>>> import numpy as np
>>> import numpy.linalg as la
>>> np.set_printoptions(suppress=True, linewidth=120)
>>> W0 = np.load("layer11.npy")
>>> W0
array([[1.  , 0.2 , 0.04],
       [0.2 , 1.  , 0.2 ],
       [0.04, 0.2 , 1.  ]])
>>> Uu, sigma, vt = la.svd(W0, full_matrices=False)
>>> print(np.round(Uu.T @ Uu, 2) + 0)
[[1. 0. 0.]
 [0. 1. 0.]
 [0. 0. 1.]]
>>> np.round(vt @ vt.T, 2) + 0
array([[1., 0., 0.],
       [0., 1., 0.],
       [0., 0., 1.]])
>>> sigma.round(2)
array([1.3 , 0.96, 0.74])
>>> rng = np.random.default_rng(99076)
>>> z = rng.permutation(3)
>>> other = W0[:, z] * rng.choice([-1, 1], 3)
>>> other
array([[0.04, 0.2 , 1.  ],
       [0.2 , 1.  , 0.2 ],
       [1.  , 0.2 , 0.04]])
>>> Uu, _, vt = la.svd(W0.T @ other)
>>> np.round(Uu @ vt, 2) + 0
array([[0., 0., 1.],
       [0., 1., 0.],
       [1., 0., 0.]])
>>> ev, V = la.eig(W0)
>>> ev.round(2)
array([1.3 , 0.96, 0.74])
>>> np.round(W0 @ V[:, 0] - ev[0] * V[:, 0], 2) + 0
array([0., 0., 0.])
>>> np.round(np.sort(la.eigvals(la.inv(W0))), 2)
array([0.77, 1.04, 1.36])
>>> u = np.array([9, 9, 3, 0, 2])
>>> v = np.array([-1, -3])
>>> E = np.outer(u, v)
>>> E
array([[ -9, -27],
       [ -9, -27],
       [ -3,  -9],
       [  0,   0],
       [ -2,  -6]])
>>> ev, V = la.eigh(W0)
>>> x0 = np.array([-3, 2, -4])
>>> x0 @ W0 @ x0 / (x0 @ x0), round(float(ev[0]), 2), np.round(ev[-1], 2)
(np.float64(0.84), 0.74, np.float64(1.3))
>>> np.round(V * np.sqrt(ev) @ V.T, 2)
array([[0.99, 0.1 , 0.02],
       [0.1 , 0.99, 0.1 ],
       [0.02, 0.1 , 0.99]])
>>> np.round(V * np.maximum(ev, 0) @ V.T, 2)
array([[1.  , 0.2 , 0.04],
       [0.2 , 1.  , 0.2 ],
       [0.04, 0.2 , 1.  ]])
>>> (np.sign(V[:, -1].round(6)) == np.sign(V[0, -1].round(6))).astype(int)
array([1, 1, 1])
>>> def softmax(z):
...     e = np.exp(z - z.max(axis=-1, keepdims=True))
...     return e / e.sum(axis=-1, keepdims=True)
... 
>>> np.round(softmax(10 * E[0]), 2) + 0
array([1., 0.])
>>> np.round(softmax(E[0] + -2), 2) + 0
array([1., 0.])
>>> np.round(softmax(E).sum(axis=1), 2)
array([1., 1., 1., 1., 1.])
>>> scores = E @ E.T / np.sqrt(2)
>>> np.round(softmax(scores + np.triu(np.full(scores.shape, -np.inf), 1)), 2) + 0
array([[1.  , 0.  , 0.  , 0.  , 0.  ],
       [0.5 , 0.5 , 0.  , 0.  , 0.  ],
       [0.5 , 0.5 , 0.  , 0.  , 0.  ],
       [0.25, 0.25, 0.25, 0.25, 0.  ],
       [0.5 , 0.5 , 0.  , 0.  , 0.  ]])
>>> softmax(scores)[0] @ E
array([ -9., -27.])
>>> x0 = np.array([1, 2, 2])
>>> rhs = W0 @ x0
>>> print(rhs)
[1.48 2.6  2.44]
>>> np.round(la.solve(W0, 4 * rhs), 2)
array([4., 8., 8.])
>>> print(np.round(la.solve(W0, W0[:, 2]), 2))
[0. 0. 1.]
>>> print(np.round(la.solve(W0.T, W0[1]), 2) + 0)
[0. 1. 0.]
>>> print(np.round(la.solve(W0, rhs + W0[:, 1]), 2))
[1. 3. 2.]
>>> np.round(la.solve(W0, rhs), 2)
array([1., 2., 2.])
>>> np.argsort(-la.norm(E, axis=0).round(6), kind="stable")[:3]
array([1, 0])
>>> la.cond(E) > 100
np.True_
>>> [round(float(x), 2) for x in la.svd(E, compute_uv=False)[:3]]
[41.83, 0.0]
>>> np.round(la.norm(E, 2) / la.norm(E), 2)
np.float64(1.0)
>>> np.unique(E.round(6), axis=0).shape
(4, 2)
>>> np.round(E @ la.pinv(E) @ E, 2)
array([[ -9., -27.],
       [ -9., -27.],
       [ -3.,  -9.],
       [  0.,   0.],
       [ -2.,  -6.]])
>>> np.round(np.trace(la.pinv(E) @ E), 2)
np.float64(1.0)
>>> J = np.load("run5.npy")
>>> J
array([[-2,  2,  0],
       [-2,  1, -2],
       [-2,  1, -2],
       [ 1,  2, -1]])
>>> # row 2 repeats row 1
>>> u, v = J[3], J[0]
>>> u @ v
np.int64(2)
>>> pr = (u @ v) / (u @ u) * u
>>> la.matrix_rank(np.outer(u, v))
np.int64(1)
>>> print(np.outer(u, v))
[[-2  2  0]
 [-4  4  0]
 [ 2 -2  0]]
>>> np.round(la.norm(u + v) ** 2 + la.norm(u - v) ** 2, 2)
np.float64(28.0)
>>> np.round(v - pr, 2)
array([-2.33,  1.33,  0.33])
>>> (v - pr) @ u
np.float64(0.0)
>>> F = np.loadtxt("case9.csv", delimiter=",")
>>> F
array([[2., 0., 4., 6.],
       [0., 3., 0., 0.],
       [0., 3., 0., 0.],
       [0., 3., 0., 0.],
       [2., 0., 4., 6.],
       [0., 3., 0., 0.],
       [0., 4., 0., 0.],
       [0., 0., 2., 2.],
       [0., 4., 0., 0.],
       [0., 1., 1., 0.],
       [1., 0., 3., 4.],
       [0., 3., 0., 0.],
       [0., 3., 0., 0.],
       [0., 4., 0., 0.],
       [0., 1., 1., 0.],
       [1., 0., 3., 4.],
       [0., 2., 0., 0.],
       [0., 1., 1., 0.],
       [0., 4., 0., 0.],
       [0., 4., 0., 0.],
       [0., 4., 0., 0.],
       [0., 3., 0., 0.],
       [2., 0., 4., 6.],
       [0., 0., 2., 2.],
       [0., 3., 0., 0.],
       [1., 0., 3., 4.],
       [0., 1., 1., 0.],
       [2., 0., 4., 6.],
       [0., 1., 1., 0.]])
>>> proj = F @ la.solve(F.T @ F, F.T)
>>> print(np.allclose(proj @ proj, proj))
True
>>> np.round(np.diag(proj), 2)
array([0.22, 0.05, 0.05, 0.05, 0.22, 0.05, 0.09, 0.38, 0.09, 0.2 , 0.12, 0.05, 0.05, 0.09, 0.2 , 0.12, 0.02, 0.2 ,
       0.09, 0.09, 0.09, 0.05, 0.22, 0.38, 0.05, 0.12, 0.2 , 0.22, 0.2 ])
>>> la.matrix_rank(np.eye(29) - proj)
np.int64(25)
>>> np.round(proj @ F[:, 0], 2) + 0
array([2., 0., 0., 0., 2., 0., 0., 0., 0., 0., 1., 0., 0., 0., 0., 1., 0., 0., 0., 0., 0., 0., 2., 0., 0., 1., 0., 2.,
       0.])
